% ipython --no-banner

In [1]: import numpy as np

In [2]: import numpy.linalg as la

In [3]: np.set_printoptions(precision=4, suppress=True, linewidth=160)

In [4]: r0 = np.array([0, -2, -1, -2, 1, -2, -1, 1, -1, 2, 0])

In [5]: v = np.array([-2, 2, 0, 0, 0, 0, 1, -3, 2, -2, -3])

In [6]: M = np.outer(r0, v)

In [7]: M
Out[7]: 
array([[ 0,  0,  0,  0,  0,  0,  0,  0,  0,  0,  0],
       [ 4, -4,  0,  0,  0,  0, -2,  6, -4,  4,  6],
       [ 2, -2,  0,  0,  0,  0, -1,  3, -2,  2,  3],
       [ 4, -4,  0,  0,  0,  0, -2,  6, -4,  4,  6],
       [-2,  2,  0,  0,  0,  0,  1, -3,  2, -2, -3],
       [ 4, -4,  0,  0,  0,  0, -2,  6, -4,  4,  6],
       [ 2, -2,  0,  0,  0,  0, -1,  3, -2,  2,  3],
       [-2,  2,  0,  0,  0,  0,  1, -3,  2, -2, -3],
       [ 2, -2,  0,  0,  0,  0, -1,  3, -2,  2,  3],
       [-4,  4,  0,  0,  0,  0,  2, -6,  4, -4, -6],
       [ 0,  0,  0,  0,  0,  0,  0,  0,  0,  0,  0]])

In [8]: # row 3 repeats row 1

In [9]: W1 = np.array([[0, 0],
   ...:     [1, 0],
   ...:     [0, 0],
   ...:     [2, 2],
   ...:     [0, 0],
   ...:     [1, 2],
   ...:     [1, 1],
   ...:     [1, 0],
   ...:     [1, 0],
   ...:     [1, 2],
   ...:     [1, 1]])

In [10]: beta = np.array([-3, -2])

In [11]: act = np.maximum(M @ W1 + beta, 0)

In [12]: (act > 0).mean(axis=0)
Out[12]: array([0.2727, 0.5455])

In [13]: la.matrix_rank(act)
Out[13]: np.int64(2)

In [14]: (act > 0).astype(int)
Out[14]: 
array([[0, 0],
       [1, 1],
       [0, 1],
       [1, 1],
       [0, 0],
       [1, 1],
       [0, 1],
       [0, 0],
       [0, 1],
       [0, 0],
       [0, 0]])

In [15]: act
Out[15]: 
array([[ 0,  0],
       [ 3, 10],
       [ 0,  4],
       [ 3, 10],
       [ 0,  0],
       [ 3, 10],
       [ 0,  4],
       [ 0,  0],
       [ 0,  4],
       [ 0,  0],
       [ 0,  0]])

In [16]: cent = np.array([[-2, -3, 1], [-3, 3, 1]])

In [17]: act @ cent
Out[17]: 
array([[  0,   0,   0],
       [-36,  21,  13],
       [-12,  12,   4],
       [-36,  21,  13],
       [  0,   0,   0],
       [-36,  21,  13],
       [-12,  12,   4],
       [  0,   0,   0],
       [-12,  12,   4],
       [  0,   0,   0],
       [  0,   0,   0]])

In [18]: W1 @ cent
Out[18]: 
array([[  0,   0,   0],
       [ -2,  -3,   1],
       [  0,   0,   0],
       [-10,   0,   4],
       [  0,   0,   0],
       [ -8,   3,   3],
       [ -5,   0,   2],
       [ -2,  -3,   1],
       [ -2,  -3,   1],
       [ -8,   3,   3],
       [ -5,   0,   2]])

In [19]: x = np.array([2, 0, 2, 3, 3, 0, 1, -3, 3, 2, 1])

In [20]: h = np.maximum(M @ x, 0)

In [21]: np.maximum(M @ x, 0) - np.maximum(-M @ x, 0)
Out[21]: array([  0, -10,  -5, -10,   5, -10,  -5,   5,  -5,  10,   0])

In [22]: np.tanh(M @ x)
Out[22]: array([ 0.    , -1.    , -0.9999, -1.    ,  0.9999, -1.    , -0.9999,  0.9999, -0.9999,  1.    ,  0.    ])

In [23]: M.T @ h
Out[23]: array([-60,  60,   0,   0,   0,   0,  30, -90,  60, -60, -90])

In [24]: la.cond(M) > 100
Out[24]: np.True_

In [25]: la.matrix_rank(M, rtol=0.1)
Out[25]: np.int64(1)

In [26]: mat = np.load("run4.npy")

In [27]: mat
Out[27]: 
array([[ 0.,  0.,  0.,  3.],
       [ 0.,  0.,  0.,  2.],
       [ 0.,  0.,  0., -1.],
       [ 3.,  2., -1.,  0.]])

In [28]: # equal to its transpose

In [29]: left, sig, VT = la.svd(mat)

In [30]: np.argmax(sig[:-1] / (sig[1:] + 1e-6)) + 1
Out[30]: np.int64(2)

In [31]: sig
Out[31]: array([ 3.7417,  3.7417,  0.    , -0.    ])

In [32]: other = left[:, :2] @ np.diag(sig[:2]) @ VT[:2]

In [33]: np.round(la.norm(mat - other, 2), 4), sig[2]
Out[33]: (np.float64(0.0), np.float64(0.0))

In [34]: np.round(np.abs(mat - other).max(), 4)
Out[34]: np.float64(0.0)

In [35]: la.matrix_rank(other)
Out[35]: np.int64(2)

In [36]: round(float(la.norm(mat - other) / la.norm(mat)), 4)
Out[36]: 0.0

In [37]: np.round(la.det(mat.T), 4)
Out[37]: np.float64(0.0)

In [38]: np.round(la.eigvals(mat).sum().real, 4)
Out[38]: np.float64(0.0)

In [39]: round(float(la.det(2 * mat)), 4), round(la.det(mat), 4)
Out[39]: (0.0, np.float64(0.0))

In [40]: np.round(la.eigvals(mat), 4) + 0
Out[40]: array([-3.7417,  0.    ,  3.7417,  0.    ])

In [41]: mat @ la.pinv(mat) @ mat
Out[41]: 
array([[ 0.,  0.,  0.,  3.],
       [ 0.,  0.,  0.,  2.],
       [ 0.,  0.,  0., -1.],
       [ 3.,  2., -1.,  0.]])

In [42]: np.allclose(mat[:-1].T @ la.lstsq(mat[:-1].T, mat[-1])[0], mat[-1])
Out[42]: False

In [43]: round(float(np.trace(la.pinv(mat) @ mat)), 4)
Out[43]: 2.0

In [44]: np.abs(M).max()
Out[44]: np.int64(6)

In [45]: M.sum(axis=1)
Out[45]: array([  0,  10,   5,  10,  -5,  10,   5,  -5,   5, -10,   0])

In [46]: M.mean(axis=0)
Out[46]: array([ 0.9091, -0.9091,  0.    ,  0.    ,  0.    ,  0.    , -0.4545,  1.3636, -0.9091,  0.9091,  1.3636])

In [47]: np.zeros(11, 11)
Traceback (most recent call last):
  Cell In[47], line 1
    np.zeros(11, 11)
TypeError: Cannot interpret '11' as a data type


In [48]: la.rank(M)
Traceback (most recent call last):
  Cell In[48], line 1
    la.rank(M)
AttributeError: module 'numpy.linalg' has no attribute 'rank'


In [49]: la.cond(mat) > 100
Out[49]: np.True_

In [50]: la.matrix_rank(mat, rtol=0.1)
Out[50]: np.int64(2)

In [51]: feats = np.array([[0.7, 0.1, 0.3, 0.4],
    ...:     [2.3, 0.0, -0.2, 1.3],
    ...:     [0.5, 1.8, 3.4, 1.2],
    ...:     [-1.0, 0.2, 0.0, -1.5],
    ...:     [-1.2, 1.3, 0.7, 0.6],
    ...:     [0.3, -0.9, -1.0, -1.4],
    ...:     [0.4, -0.5, -0.5, 1.4],
    ...:     [-0.5, -0.3, 0.3, 2.2],
    ...:     [0.3, 0.1, -0.3, 0.9],
    ...:     [0.3, -0.7, 0.6, 0.5],
    ...:     [-0.1, -1.0, 0.1, -2.9],
    ...:     [-0.9, -0.1, 0.0, -1.0],
    ...:     [-0.8, 1.8, -0.4, 0.7]])

In [52]: rng = np.random.default_rng(884621)

In [53]: feats[:, 0] = 4 * feats[:, 1] + 0.1 * rng.normal(size=13)

In [54]: feats
Out[54]: 
array([[ 0.3609,  0.1   ,  0.3   ,  0.4   ],
       [-0.0603,  0.    , -0.2   ,  1.3   ],
       [ 7.0578,  1.8   ,  3.4   ,  1.2   ],
       [ 0.8365,  0.2   ,  0.    , -1.5   ],
       [ 5.1112,  1.3   ,  0.7   ,  0.6   ],
       [-3.4576, -0.9   , -1.    , -1.4   ],
       [-1.9922, -0.5   , -0.5   ,  1.4   ],
       [-1.0822, -0.3   ,  0.3   ,  2.2   ],
       [ 0.3652,  0.1   , -0.3   ,  0.9   ],
       [-2.7865, -0.7   ,  0.6   ,  0.5   ],
       [-3.934 , -1.    ,  0.1   , -2.9   ],
       [-0.3706, -0.1   ,  0.    , -1.    ],
       [ 7.3543,  1.8   , -0.4   ,  0.7   ]])

In [55]: other = np.c_[feats[:, :1] @ np.array([[-1]]), np.array([1, -1, 0, -1, -3, 2, 2, -3, 0, 3, 1, -1, 0])]

In [56]: other
Out[56]: 
array([[-0.3609,  1.    ],
       [ 0.0603, -1.    ],
       [-7.0578,  0.    ],
       [-0.8365, -1.    ],
       [-5.1112, -3.    ],
       [ 3.4576,  2.    ],
       [ 1.9922,  2.    ],
       [ 1.0822, -3.    ],
       [-0.3652,  0.    ],
       [ 2.7865,  3.    ],
       [ 3.934 ,  1.    ],
       [ 0.3706, -1.    ],
       [-7.3543,  0.    ]])

In [57]: np.round(la.lstsq(feats, other[:, 0])[0], 4) + 0
Out[57]: array([-1.,  0.,  0.,  0.])

In [58]: la.norm(la.qr(feats)[0].T @ other, axis=0) ** 2 / ((other ** 2).sum(axis=0) + 1e-12)
Out[58]: array([1.    , 0.2048])

In [59]: la.matrix_rank(np.c_[feats, other])
Out[59]: np.int64(5)

In [60]: np.round(la.norm(other - feats @ la.lstsq(feats, other)[0], axis=0), 4) + 0
Out[60]: array([0.  , 5.64])

In [61]: la.matrix_rank(other)
Out[61]: np.int64(2)
